In [1]: import numpy as np

In [2]: np.set_printoptions(precision=2, suppress=True, linewidth=160, sign=" ")

In [3]: tidy = lambda a: np.round(a, 2) + 0

In [4]: E = np.loadtxt("m.csv", delimiter=",")

In [5]: print(E)
[[ 13.88 -13.89 -15.18]
 [ 15.83 -15.54 -16.36]
 [ 12.86 -16.85 -17.  ]
 [ 13.6  -15.11 -14.39]
 [ 16.74 -15.89 -13.18]
 [ 14.94 -14.68 -14.11]
 [ 16.1  -15.2  -14.8 ]
 [ 14.92 -14.75 -17.04]
 [ 15.93 -16.06 -14.63]
 [ 15.44 -16.5  -14.49]
 [ 14.9  -15.4  -14.83]
 [ 15.42 -12.32 -14.87]
 [ 16.44 -14.55 -15.53]
 [ 15.5  -15.15 -13.73]
 [ 14.04 -14.28 -14.78]
 [ 14.13 -15.58 -13.96]
 [ 15.67 -14.72 -15.3 ]
 [ 15.11 -13.7  -14.83]
 [ 15.05 -13.06 -16.18]
 [ 15.74 -15.79 -14.84]
 [ 17.46 -15.82 -15.22]
 [ 15.35 -15.78 -13.76]]

In [6]: vec = np.array([0, 8, 1])

In [7]: y = E @ vec

In [8]: beta, lr = np.zeros(3), 1 / np.linalg.norm(E, 2) ** 2

In [9]: for i in range(15):
   ...:     beta -= lr * E.T @ (E @ beta - y)
   ...:     if i % 5 == 0: print(i, round(np.linalg.norm(E @ beta - y), 2))
   ...: 
0 29.48
5 29.25
10 29.03

In [10]: tidy(beta)
Out[10]: array([-2.96,  3.1 ,  2.92])

In [11]: vec = np.array([0, -5, 2])

In [12]: y = E @ vec

In [13]: tidy(np.linalg.pinv(E) @ E)
Out[13]: 
array([[ 1.,  0.,  0.],
       [ 0.,  1.,  0.],
       [ 0.,  0.,  1.]])

In [14]: tidy(np.linalg.lstsq(E, y)[0])
Out[14]: array([ 0., -5.,  2.])

In [15]: rng = np.random.default_rng(24113)

In [16]: y = y + 0.1 * rng.normal(size=22)

In [17]: print(tidy(y))
[ 39.12  45.07  50.17  46.77  53.04  45.19  46.19  39.84  51.01  53.54  47.35  31.98  41.65  48.31  41.88  50.2   43.1   38.89  32.94  49.34  48.59  51.42]

In [18]: beta, *_ = np.linalg.lstsq(E, y)

In [19]: tidy(E.T @ (y - E @ beta))
Out[19]: array([ 0.,  0.,  0.])

In [20]: cen = E - E.mean(axis=0)

In [21]: left, sv, Vh = np.linalg.svd(cen, full_matrices=False)

In [22]: (np.sign(left[:, 0]) == np.sign(left[0, 0])).astype(int)
Out[22]: array([ 1,  1,  1,  1,  0,  0,  0,  1,  0,  0,  0,  1,  0,  0,  1,  0,  1,  1,  1,  0,  0,  0])

In [23]: tidy(sv ** 2 / (sv ** 2).sum())
Out[23]: array([ 0.42,  0.33,  0.25])

In [24]: tidy(np.abs(Vh[-1]))
Out[24]: array([ 0.56,  0.13,  0.82])

In [25]: print(tidy(cen.mean(axis=0)))
[ 0.  0.  0.]

In [26]: tidy(Vh[0] * np.sign(Vh[0, np.abs(Vh[0]).argmax()]))
Out[26]: array([ 0.64, -0.56,  0.53])

In [27]: np.abs(left[:, 0]).argmax()
Out[27]: np.int64(4)

In [28]: print(np.searchsorted(np.cumsum(sv ** 2) / (sv ** 2).sum(), 0.9) + 1)
3

In [29]: Y = np.array([[2, -2], [-1, 0]])

In [30]: Z = np.array([[0, -3], [1, -2]])

In [31]: mat = np.kron(Y, Z)

In [32]: mat
Out[32]: 
array([[ 0, -6,  0,  6],
       [ 2, -4, -2,  4],
       [ 0,  3,  0,  0],
       [-1,  2,  0,  0]])

In [33]: tidy(np.linalg.norm(mat[2], 1)), tidy(np.linalg.norm(mat[2], np.inf))
Out[33]: (np.float64(3.0), np.float64(3.0))

In [34]: print(tidy(np.linalg.norm(mat, axis=0)))
[ 2.24  8.06  2.    7.21]

In [35]: tidy(np.linalg.norm(mat, 2))
Out[35]: np.float64(10.66)

In [36]: tidy(np.linalg.norm(mat, axis=1))
Out[36]: array([ 8.49,  6.32,  3.  ,  2.24])

In [37]: tidy(np.linalg.norm(mat, 1)), tidy(np.linalg.norm(mat, np.inf))
Out[37]: (np.float64(15.0), np.float64(12.0))

In [38]: mat[2] @ mat[3]
Out[38]: np.int64(6)

In [39]: A = np.eye(4, dtype=int)[rng.permutation(4)] * np.array([3, 3, 1, 0])

In [40]: A
Out[40]: 
array([[ 0,  3,  0,  0],
       [ 3,  0,  0,  0],
       [ 0,  0,  1,  0],
       [ 0,  0,  0,  0]])

In [41]: w, vecs = np.linalg.eigh(A)

In [42]: vec = np.array([0, -3, 3, -3])

In [43]: tidy(vecs * np.maximum(w, 0) @ vecs.T)
Out[43]: 
array([[ 1.5,  1.5,  0. ,  0. ],
       [ 1.5,  1.5,  0. ,  0. ],
       [ 0. ,  0. ,  1. ,  0. ],
       [ 0. ,  0. ,  0. ,  0. ]])

In [44]: tidy(vec @ A @ vec / (vec @ vec)), w[0], w[-1]
Out[44]: (np.float64(0.33), np.float64(-3.0), np.float64(3.0))

In [45]: tidy(vecs * np.abs(w) @ vecs.T)
Out[45]: 
array([[ 3.,  0.,  0.,  0.],
       [ 0.,  3.,  0.,  0.],
       [ 0.,  0.,  1.,  0.],
       [ 0.,  0.,  0.,  0.]])

In [46]: vec @ A @ vec
Out[46]: np.int64(9)

In [47]: tidy(np.linalg.eigvalsh(A[1:, 1:]))
Out[47]: array([ 0.,  0.,  1.])

In [48]: left, sv, Vh = np.linalg.svd(A)

In [49]: sv
Out[49]: array([ 3.,  3.,  1.,  0.])

In [50]: Y = left[:, :3] @ np.diag(sv[:3]) @ Vh[:3]

In [51]: print(np.linalg.matrix_rank(Y))
3

In [52]: tidy(np.linalg.norm(A - Y) / np.linalg.norm(A))
Out[52]: np.float64(0.0)

In [53]: Y
Out[53]: 
array([[ 0.,  3.,  0.,  0.],
       [ 3.,  0.,  0.,  0.],
       [ 0.,  0.,  1.,  0.],
       [ 0.,  0.,  0.,  0.]])

In [54]: np.abs(A - Y).max()
Out[54]: np.float64(0.0)

In [55]: arr = np.load("x.npy")

In [56]: arr
Out[56]: 
array([[ 0,  1],
       [ 0,  0]])

In [57]: arr.reshape(2, -1)
Out[57]: 
array([[ 0,  1],
       [ 0,  0]])

In [58]: print(arr.ravel(order="F"))
[ 0  0  1  0]

In [59]: blk = arr.reshape(2, 2, -1)

In [60]: blk.sum(axis=1)
Out[60]: 
array([[ 1],
       [ 0]])

In [61]: np.einsum("ihd,jhd->hij", blk, blk).shape
Out[61]: (2, 2, 2)

In [62]: rk = np.linalg.matrix_rank(arr)

In [63]: rk
Out[63]: np.int64(1)

In [64]: ns = np.linalg.svd(arr)[2][rk:].T

In [65]: [int(np.linalg.matrix_rank(arr[:, :j + 1])) for j in range(2)]
Out[65]: [0, 1]

In [66]: ns[:, 0] / ns[np.abs(ns[:, 0]).round(6).argmax(), 0]
Out[66]: array([ 1., -0.])

In [67]: [int(np.linalg.matrix_rank(arr[:i])) for i in range(1, len(arr) + 1)]
Out[67]: [1, 1]

In [68]: np.allclose(arr @ ns, 0)
Out[68]: True

In [69]: arr @ ns
Out[69]: 
array([[ 0.],
       [ 0.]])

In [70]: np.linalg.matrix_rank(arr.T @ arr), np.linalg.matrix_rank(arr @ arr.T)
Out[70]: (np.int64(1), np.int64(1))

In [71]: ns.shape
Out[71]: (2, 1)
